% ipython --no-banner

In [1]: import numpy as np

In [2]: from numpy import linalg as LA

In [3]: np.set_printoptions(precision=1, suppress=True, linewidth=120)

In [4]: rnd = lambda a: np.round(a, 1) + 0

In [5]: feats = np.loadtxt("case18.csv", delimiter=",")

In [6]: feats
Out[6]: 
array([[ 1.,  2.,  2., -1.,  3.],
       [ 3.,  2., -1., -2.,  6.],
       [ 0.,  0.,  2., -1.,  5.],
       [ 3.,  0.,  1.,  0.,  5.],
       [ 3., -2.,  1., -1.,  8.],
       [ 2.,  0.,  4.,  1.,  7.],
       [ 5., -1.,  6.,  3.,  6.],
       [ 4., -4.,  7.,  6.,  6.],
       [ 4., -1.,  9.,  5.,  7.],
       [ 2., -1.,  7.,  4.,  7.],
       [ 3.,  2.,  8.,  1.,  8.],
       [ 1.,  5.,  6., -1.,  6.],
       [ 4.,  6.,  6., -2.,  6.],
       [ 2.,  3.,  7., -1.,  6.],
       [ 1.,  3.,  4.,  1.,  7.],
       [ 4.,  2.,  6.,  4.,  8.],
       [ 7.,  0.,  7.,  7.,  9.],
       [ 5.,  0.,  9.,  5.,  6.]])

In [7]: other = feats[0, 0] * feats[1:] - np.outer(feats[1:, 0], feats[0])

In [8]: other
Out[8]: 
array([[  0.,  -4.,  -7.,   1.,  -3.],
       [  0.,   0.,   2.,  -1.,   5.],
       [  0.,  -6.,  -5.,   3.,  -4.],
       [  0.,  -8.,  -5.,   2.,  -1.],
       [  0.,  -4.,   0.,   3.,   1.],
       [  0., -11.,  -4.,   8.,  -9.],
       [  0., -12.,  -1.,  10.,  -6.],
       [  0.,  -9.,   1.,   9.,  -5.],
       [  0.,  -5.,   3.,   6.,   1.],
       [  0.,  -4.,   2.,   4.,  -1.],
       [  0.,   3.,   4.,   0.,   3.],
       [  0.,  -2.,  -2.,   2.,  -6.],
       [  0.,  -1.,   3.,   1.,   0.],
       [  0.,   1.,   2.,   2.,   4.],
       [  0.,  -6.,  -2.,   8.,  -4.],
       [  0., -14.,  -7.,  14., -12.],
       [  0., -10.,  -1.,  10.,  -9.]])

In [9]: feats[:, 0] / feats[0, 0]
Out[9]: array([1., 3., 0., 3., 3., 2., 5., 4., 4., 2., 3., 1., 4., 2., 1., 4., 7., 5.])

In [10]: t = np.radians(45)

In [11]: R = np.eye(5)

In [12]: R[2, 2] = R[0, 0] = np.cos(t)

In [13]: R[2, 0], R[0, 2] = -np.sin(t), np.sin(t)

In [14]: rnd(R)
Out[14]: 
array([[ 0.7,  0. ,  0.7,  0. ,  0. ],
       [ 0. ,  1. ,  0. ,  0. ,  0. ],
       [-0.7,  0. ,  0.7,  0. ,  0. ],
       [ 0. ,  0. ,  0. ,  1. ,  0. ],
       [ 0. ,  0. ,  0. ,  0. ,  1. ]])

In [15]: other = feats @ R.T

In [16]: rnd(LA.svd(feats, compute_uv=False)), rnd(LA.svd(other, compute_uv=False))
Out[16]: (array([39.9, 14. ,  9.1,  5.5,  3.9]), array([39.9, 14. ,  9.1,  5.5,  3.9]))

In [17]: np.allclose(LA.norm(feats, axis=1), LA.norm(other, axis=1))
Out[17]: True

In [18]: np.allclose(feats @ feats.T, other @ other.T)
Out[18]: True

In [19]: rnd(LA.det(R)), rnd(np.trace(R))
Out[19]: (np.float64(1.0), np.float64(4.4))

In [20]: print(rnd(other))
[[ 2.1  2.   0.7 -1.   3. ]
 [ 1.4  2.  -2.8 -2.   6. ]
 [ 1.4  0.   1.4 -1.   5. ]
 [ 2.8  0.  -1.4  0.   5. ]
 [ 2.8 -2.  -1.4 -1.   8. ]
 [ 4.2  0.   1.4  1.   7. ]
 [ 7.8 -1.   0.7  3.   6. ]
 [ 7.8 -4.   2.1  6.   6. ]
 [ 9.2 -1.   3.5  5.   7. ]
 [ 6.4 -1.   3.5  4.   7. ]
 [ 7.8  2.   3.5  1.   8. ]
 [ 4.9  5.   3.5 -1.   6. ]
 [ 7.1  6.   1.4 -2.   6. ]
 [ 6.4  3.   3.5 -1.   6. ]
 [ 3.5  3.   2.1  1.   7. ]
 [ 7.1  2.   1.4  4.   8. ]
 [ 9.9  0.   0.   7.   9. ]
 [ 9.9  0.   2.8  5.   6. ]]

In [21]: x = np.array([1, 2, -2, 1, -1])

In [22]: print([p for p in range(1, 25) if np.allclose(LA.matrix_power(R, p), np.eye(5))])
[8, 16, 24]

In [23]: rnd(LA.norm(x)), rnd(LA.norm(R @ x))
Out[23]: (np.float64(3.3), np.float64(3.3))

In [24]: rnd(LA.inv(R))
Out[24]: 
array([[ 0.7,  0. , -0.7,  0. ,  0. ],
       [ 0. ,  1. ,  0. ,  0. ,  0. ],
       [ 0.7,  0. ,  0.7,  0. ,  0. ],
       [ 0. ,  0. ,  0. ,  1. ,  0. ],
       [ 0. ,  0. ,  0. ,  0. ,  1. ]])

In [25]: d = LA.norm(feats[:, None] - feats[None], axis=-1)

In [26]: d.shape
Out[26]: (18, 18)

In [27]: print(d.mean(axis=1).argmax())
16

In [28]: np.flatnonzero(d[5] < d.mean() / 2)
Out[28]: array([ 5, 14])

In [29]: X = np.load("arr.npy")

In [30]: X
Out[30]: 
array([[-0.3,  1.4, -0.4],
       [-1.4,  2.1, -1.4],
       [-0.7, -0.6,  2. ],
       [-0.6,  1. ,  0.4],
       [ 1.2, -0.3,  1.1]])

In [31]: t3 = np.stack([X, -2 * X, X[::-1]])

In [32]: rnd(LA.norm(t3, axis=(1, 2)))
Out[32]: array([4.4, 8.9, 4.4])

In [33]: print(LA.matrix_rank(t3.reshape(3, -1)))
2

In [34]: rnd(t3.sum(axis=0))
Out[34]: 
array([[ 1.5, -1.7,  1.5],
       [ 0.8, -1.1,  1.8],
       [ 0. ,  0. ,  0. ],
       [-0.8,  1.1, -1.8],
       [-1.5,  1.7, -1.5]])

In [35]: u = np.array([1, 2])

In [36]: print(np.polyval(u, X[2]))
[1.3 1.4 4. ]

In [37]: print(rnd(np.cross(X[2, :3], X[3, :3])))
[-2.2 -0.9 -1.1]

In [38]: P = X @ LA.solve(X.T @ X, X.T)

In [39]: rnd(LA.eigvalsh(P))
Out[39]: array([0., 0., 1., 1., 1.])

In [40]: rnd(P)
Out[40]: 
array([[ 0.4,  0.3, -0.1,  0.3,  0.3],
       [ 0.3,  0.6, -0.1,  0.2, -0.3],
       [-0.1, -0.1,  0.9,  0.3, -0.1],
       [ 0.3,  0.2,  0.3,  0.3,  0.2],
       [ 0.3, -0.3, -0.1,  0.2,  0.8]])

In [41]: print(rnd(P @ X[:, 1]))
[ 1.4  2.1 -0.6  1.  -0.3]

In [42]: rnd((np.eye(5) - P) @ X)
Out[42]: 
array([[0., 0., 0.],
       [0., 0., 0.],
       [0., 0., 0.],
       [0., 0., 0.],
       [0., 0., 0.]])

In [43]: rnd(np.diag(P))
Out[43]: array([0.4, 0.6, 0.9, 0.3, 0.8])

In [44]: print(rnd(np.trace(P)))
3.0

In [45]: data = np.load("w.npy")

In [46]: data
Out[46]: 
array([[0, 0, 0],
       [0, 0, 0],
       [0, 0, 1]])

In [47]: # equal to its transpose

In [48]: x = np.array([3, 3, 3])

In [49]: h = np.maximum(data @ x, 0)

In [50]: np.flatnonzero(h > 1e-9)
Out[50]: array([2])

In [51]: np.maximum(data @ (3 * x), 0)
Out[51]: array([0, 0, 9])

In [52]: rnd(np.tanh(data @ x))
Out[52]: array([0., 0., 1.])

In [53]: r = LA.matrix_rank(data)

In [54]: print(r)
1

In [55]: ns = LA.svd(data)[2][r:].T

In [56]: data @ ns
Out[56]: 
array([[0., 0.],
       [0., 0.],
       [0., 0.]])

In [57]: [int(LA.matrix_rank(np.delete(data, i, axis=0))) for i in range(3)]
Out[57]: [1, 1, 0]

In [58]: np.allclose(data @ ns, 0)
Out[58]: True
